% python3 -q
>>> import numpy as np
>>> np.set_printoptions(precision=3, suppress=True, linewidth=160, sign=" ")
>>> A = np.load("test10.npy")
>>> A
array([[-0.52, -0.12, -0.44, -0.08],
       [-0.65, -0.15, -0.55, -0.1 ],
       [-0.13, -0.03, -0.11, -0.02]])
>>> np.round(np.trace(np.linalg.pinv(A) @ A), 3)
np.float64(1.0)
>>> arr = np.load("run3.npy")
>>> arr
array([[-1.,  3., -3.,  2.],
       [ 3.,  7., -9.,  6.],
       [-3., -9.,  7., -6.],
       [ 2.,  6., -6.,  2.]])
>>> O, vecs = np.linalg.qr(arr[:, :2])[0], np.linalg.qr(arr[:, 2:])[0]
>>> sig = np.linalg.svd(O.T @ vecs, compute_uv=False)
>>> (sig > 0.9).sum()
np.int64(1)
>>> np.round(np.linalg.norm(O @ O.T - vecs @ vecs.T, 2), 3)
np.float64(1.0)
>>> np.degrees(np.arccos(sig.clip(0, 1)))
array([ 10.972,  90.   ])
>>> data = np.loadtxt("x.csv", delimiter=",")
>>> data
array([[-1.395,  0.935,  0.476],
       [ 0.527, -1.576,  2.2  ],
       [ 0.912,  0.95 , -2.804],
       [ 2.897, -2.756,  0.466],
       [-1.469,  1.037,  0.603],
       [-3.727,  2.708,  0.675],
       [-2.302, -0.123,  3.4  ],
       [-0.636,  0.942, -0.615],
       [-2.383,  0.957,  1.523],
       [-5.196,  3.615,  1.264],
       [-1.424,  1.85 , -0.811],
       [-3.694,  1.747,  2.428],
       [-4.421,  3.495,  0.151],
       [ 2.197, -2.569,  1.529],
       [ 3.847, -1.892, -2.149],
       [ 3.809, -3.618,  1.021],
       [-2.569, -0.077,  3.261],
       [-5.064,  3.614,  1.234],
       [ 3.647, -3.677,  0.889],
       [ 1.37 , -1.693,  0.848],
       [ 4.639, -2.605, -1.795],
       [ 0.104,  0.802, -1.512],
       [ 3.702, -3.662,  0.878]])
>>> left, sig, VT = np.linalg.svd(data)
>>> sig
array([ 18.364,   8.498,   0.406])
>>> M2 = left[:, :2] @ np.diag(sig[:2]) @ VT[:2]
>>> np.linalg.matrix_rank(data, rtol=0.05)
np.int64(2)
>>> round(float(np.abs(data - M2).max()), 3)
0.116
